$ ipython --no-banner

In [1]: import numpy as np

In [2]: import numpy.linalg as la

In [3]: np.set_printoptions(suppress=True, linewidth=100)

In [4]: def rd(a):
   ...:     return np.round(a, 3) + 0
   ...: 

In [5]: mat = np.array([[0.8, -1.5, 0.5, 1.1, -1.0],
   ...:     [-0.3, 0.3, 2.5, 1.2, -0.6],
   ...:     [1.4, 0.0, 0.1, -0.2, 0.1],
   ...:     [0.6, -5.4, -0.5, -1.0, -0.4]])

In [6]: A2 = mat / np.sqrt((mat ** 2).mean(axis=1, keepdims=True))

In [7]: la.matrix_rank(A2) == la.matrix_rank(mat)
Out[7]: np.True_

In [8]: f, r1 = mat[3], mat[2]

In [9]: rd(f @ f)
Out[9]: np.float64(30.93)

In [10]: p = (f @ r1) / (f @ f) * f

In [11]: rd(la.norm(f + r1) ** 2 + la.norm(f - r1) ** 2)
Out[11]: np.float64(65.9)

In [12]: rd((r1 - p) @ f)
Out[12]: np.float64(0.0)

In [13]: rd(p)
Out[13]: array([ 0.018, -0.166, -0.015, -0.031, -0.012])

In [14]: la.matrix_rank(np.outer(f, r1))
Out[14]: np.int64(1)

In [15]: U, s, VT = la.svd(mat, full_matrices=False)

In [16]: rd(np.abs(VT[0]))
Out[16]: array([0.15 , 0.966, 0.116, 0.146, 0.095])

In [17]: rd(np.sqrt((s ** 2).sum())), rd(la.norm(mat))
Out[17]: (np.float64(6.821), np.float64(6.821))

In [18]: rd(s)
Out[18]: array([5.787, 3.107, 1.554, 0.984])

In [19]: rd(U.T @ mat @ VT.T)
Out[19]: 
array([[5.787, 0.   , 0.   , 0.   ],
       [0.   , 3.107, 0.   , 0.   ],
       [0.   , 0.   , 1.554, 0.   ],
       [0.   , 0.   , 0.   , 0.984]])

In [20]: rd(VT @ VT.T)
Out[20]: 
array([[1., 0., 0., 0.],
       [0., 1., 0., 0.],
       [0., 0., 1., 0.],
       [0., 0., 0., 1.]])

In [21]: A2 = np.array([[1, 5], [1, 5]])

In [22]: W2 = np.kron(A2, mat)

In [23]: W2.shape
Out[23]: (8, 10)

In [24]: rd(la.norm(W2, 2)), rd(la.norm(A2, 2) * la.norm(mat, 2))
Out[24]: (np.float64(41.732), np.float64(41.732))

In [25]: la.matrix_rank(W2)
Out[25]: np.int64(4)

In [26]: W2
Out[26]: 
array([[  0.8,  -1.5,   0.5,   1.1,  -1. ,   4. ,  -7.5,   2.5,   5.5,  -5. ],
       [ -0.3,   0.3,   2.5,   1.2,  -0.6,  -1.5,   1.5,  12.5,   6. ,  -3. ],
       [  1.4,   0. ,   0.1,  -0.2,   0.1,   7. ,   0. ,   0.5,  -1. ,   0.5],
       [  0.6,  -5.4,  -0.5,  -1. ,  -0.4,   3. , -27. ,  -2.5,  -5. ,  -2. ],
       [  0.8,  -1.5,   0.5,   1.1,  -1. ,   4. ,  -7.5,   2.5,   5.5,  -5. ],
       [ -0.3,   0.3,   2.5,   1.2,  -0.6,  -1.5,   1.5,  12.5,   6. ,  -3. ],
       [  1.4,   0. ,   0.1,  -0.2,   0.1,   7. ,   0. ,   0.5,  -1. ,   0.5],
       [  0.6,  -5.4,  -0.5,  -1. ,  -0.4,   3. , -27. ,  -2.5,  -5. ,  -2. ]])

In [27]: W2 = np.array([[0, 0, 1, 1], [2, 1, 0, 0]])

In [28]: X = np.repeat(W2, 16 // 2, axis=0)

In [29]: rng = np.random.default_rng(17)

In [30]: X = X + 0.3 * rng.normal(size=X.shape)

In [31]: rd(X)
Out[31]: 
array([[ 0.33 ,  0.102,  0.838,  0.622],
       [-0.568,  0.006,  0.757,  0.738],
       [-0.067, -0.016,  0.317,  1.278],
       [-0.608,  0.558,  1.177,  0.858],
       [ 0.403,  0.006,  1.207,  1.032],
       [ 0.329,  0.318,  0.728,  0.816],
       [ 0.103, -0.063,  0.315,  1.608],
       [-0.652, -0.624,  0.617,  1.169],
       [ 2.539,  0.929, -0.117,  0.052],
       [ 1.89 ,  1.025, -0.342,  0.131],
       [ 2.118,  0.269, -0.033,  0.049],
       [ 2.168,  0.755, -0.398, -0.285],
       [ 2.164,  0.744, -0.229,  0.343],
       [ 1.764,  0.73 , -0.027,  0.06 ],
       [ 2.311,  0.736, -0.47 , -0.037],
       [ 2.193,  0.556, -0.146,  0.092]])

In [32]: cen = X - X.mean(axis=0)

In [33]: U, s, VT = la.svd(cen, full_matrices=False)

In [34]: (np.sign(U[:, 0]) == np.sign(U[0, 0])).astype(int)
Out[34]: array([1, 1, 1, 1, 1, 1, 1, 1, 0, 0, 0, 0, 0, 0, 0, 0])

In [35]: rd((s ** 2).sum() ** 2 / (s ** 4).sum())
Out[35]: np.float64(1.221)

In [36]: rd(np.abs(VT[-1]))
Out[36]: array([0.162, 0.642, 0.124, 0.739])

In [37]: np.abs(VT[0]).argmax()
Out[37]: np.int64(0)

In [38]: rd(VT[0] * np.sign(VT[0, np.abs(VT[0]).argmax()]))
Out[38]: array([ 0.834,  0.256, -0.343, -0.347])

In [39]: rd(s ** 2 / (s ** 2).sum())
Out[39]: array([0.903, 0.048, 0.026, 0.023])

In [40]: la.matrix_rank(cen)
Out[40]: np.int64(4)
